>>> import numpy as np
>>> from numpy import linalg as LA
>>> np.set_printoptions(precision=4, suppress=True, linewidth=160)
>>> def tidy(a):
...     return np.round(a, 4) + 0
... 
>>> W0 = np.load("arr.npy")
>>> W0
array([[ 0.,  1.,  2.,  1.,  0.,  0.,  0.,  0.,  0.],
       [ 2.,  0.,  0.,  2.,  0.,  0.,  0.,  0.,  0.],
       [ 2.,  1.,  0.,  0.,  0.,  0.,  0.,  0.,  0.],
       [ 0.,  0.,  2.,  1.,  2.,  0.,  0.,  0.,  0.],
       [ 2.,  0.,  0.,  0.,  2.,  0.,  0.,  0.,  0.],
       [ 0.,  0.,  0.,  0.,  0., -3.,  2., -2.,  5.],
       [ 0.,  0.,  0.,  0.,  0.,  4., -4., -3.,  5.],
       [ 0.,  0.,  0.,  0.,  0., -2., -1.,  2., -4.],
       [ 0.,  0.,  0.,  0.,  0.,  4.,  3.,  4.,  3.]])
>>> rng = np.random.default_rng(100)
>>> idx = rng.permutation(9)
>>> idx
array([2, 5, 1, 7, 0, 6, 4, 3, 8])
>>> out = W0[idx][:, idx]
>>> np.trace(out)
np.float64(1.0)
>>> np.allclose(W0[:-1].T @ LA.lstsq(W0[:-1].T, W0[-1])[0], W0[-1])
False
>>> np.abs(np.diag(LA.qr(W0)[1])) > 1e-9
array([ True,  True,  True,  True, False,  True,  True,  True,  True])
>>> LA.lstsq(W0[:-1].T, W0[-1])[2]
np.int32(7)
>>> m1 = np.loadtxt("case2.csv", delimiter=",")
>>> m1
array([[-3.6426, -2.32  , -0.5585,  1.5777, -2.1519, -3.4911, -1.613 ,  0.0228],
       [-5.8245, -5.0501, -0.8538,  0.0478,  0.388 ,  2.4454, -0.1663, -0.3973],
       [-2.7044,  2.6269,  0.595 ,  0.8662, -0.1173, -1.5461,  1.4124,  3.6297],
       [-7.9324, -2.7091,  1.0725, -2.1529, -1.5492,  2.2983,  0.1261, -1.0482],
       [ 5.1286,  4.7878,  0.5809, -0.2212, -1.4134, -4.8057, -0.0845,  2.7836],
       [ 0.9725,  3.2964,  0.7948, -2.7403,  2.8981, -0.9519, -0.2744,  0.3793],
       [-7.8418, -5.497 ,  2.1136,  4.8196, -2.7274, -0.1011, -2.7288,  1.7388],
       [ 2.2011, -0.7795,  0.0663, -1.7461,  1.1378,  0.7129, -0.3152, -3.9605],
       [-3.172 ,  3.6459, -1.5796,  0.0069, -2.1955,  1.3676, -2.007 , -5.7379],
       [-3.874 ,  4.9907,  0.994 , -0.2762,  1.2641, -0.3732,  0.4272,  3.5325],
       [ 0.5607, -1.5661,  0.7794, -4.7407,  1.0514,  0.6023,  0.4941, -4.3748],
       [ 0.3967,  1.3021, -0.8986,  0.8575, -3.3521, -1.1653,  0.3012,  4.2945],
       [ 2.1593, -7.4524,  1.7798, -3.0623, -0.372 , -0.6132, -0.9158, -2.311 ],
       [-1.504 , -1.9303, -0.8298,  1.6736, -0.7017,  0.2172,  1.4397, -2.3693],
       [ 5.3108, -3.349 ,  1.139 , -2.1256, -0.1882,  0.3577, -2.5038, -0.8068],
       [ 0.6763,  1.8481,  0.8567, -1.6571, -1.3779, -3.7583,  0.0275,  2.897 ],
       [-1.6059,  4.0007,  0.5542, -0.8637,  3.9381,  2.144 ,  0.7293, -6.1593],
       [ 0.9211,  7.9962,  0.7265,  1.2039, -0.8305, -1.866 , -0.9526,  1.2006],
       [ 4.2063, -3.3592,  1.3531, -0.9379, -0.3132,  3.4605,  1.4305, -2.183 ],
       [-0.2379, -3.8258, -2.1134, -1.6498, -0.4657, -0.8407, -1.1393, -0.1507],
       [ 2.6826,  1.4941,  0.7876,  1.4639,  1.8091, -0.3012, -1.9176,  3.0975],
       [-1.9117,  3.7161, -3.0959,  1.3791,  1.466 , -2.0973, -1.2217,  0.788 ],
       [-0.6119, -1.5237, -0.3695, -1.7565, -0.034 , -1.7154, -0.2744, -2.956 ],
       [ 1.265 ,  3.8776,  0.5252, -2.2888,  0.9564, -1.2698,  0.8264,  0.7286],
       [-3.5521, -2.1276, -0.7799, -0.2425, -0.8822,  2.7005,  0.1702, -4.8975],
       [ 3.201 ,  1.5088,  2.9249,  2.3694, -0.0784,  0.7324, -0.0767, -0.0275],
       [-0.0942, -2.608 , -2.0873,  0.9228,  1.0199, -4.2063,  0.0382, -2.3546],
       [-0.3291,  1.2976,  2.8908,  2.4241,  0.5305, -0.2276,  0.2361,  0.811 ],
       [ 0.0585, -0.1999, -1.0147, -0.4369,  3.494 , -2.6667, -1.1538,  2.2392],
       [-2.8707, -0.4938, -0.6061, -0.8778,  1.0157, -0.6847,  0.1792, -0.6826],
       [-5.0866, -0.7126, -1.1464, -2.2452,  1.6383,  0.3165,  4.0501, -1.7869],
       [-0.2789, -1.8549, -1.012 ,  0.5867,  0.8507, -0.3558, -1.3954,  3.4991],
       [-2.3579,  0.63  , -1.9299, -1.5713, -0.1769,  0.7114, -2.1552, -2.3608],
       [-1.5926, -1.631 , -1.5169, -1.4128,  1.4822,  2.0677, -0.2723, -4.6439],
       [-7.6048,  2.0471,  1.1683,  0.2333, -2.122 ,  0.5007,  0.9052, -3.4025],
       [-1.6176,  0.9736, -0.5271,  1.8094,  1.8401, -0.0206,  1.6486,  0.2167]])
>>> hat = m1 @ LA.solve(m1.T @ m1, m1.T)
>>> tidy(hat @ m1[:, 4])
array([-2.1519,  0.388 , -0.1173, -1.5492, -1.4134,  2.8981, -2.7274,  1.1378, -2.1955,  1.2641,  1.0514, -3.3521, -0.372 , -0.7017, -0.1882, -1.3779,  3.9381,
       -0.8305, -0.3132, -0.4657,  1.8091,  1.466 , -0.034 ,  0.9564, -0.8822, -0.0784,  1.0199,  0.5305,  3.494 ,  1.0157,  1.6383,  0.8507, -0.1769,  1.4822,
       -2.122 ,  1.8401])
>>> tidy(LA.eigvalsh(hat))
array([0., 0., 0., 0., 0., 0., 0., 0., 0., 0., 0., 0., 0., 0., 0., 0., 0., 0., 0., 0., 0., 0., 0., 0., 0., 0., 0., 0., 1., 1., 1., 1., 1., 1., 1., 1.])
>>> LA.matrix_rank(np.eye(36) - hat)
np.int64(28)
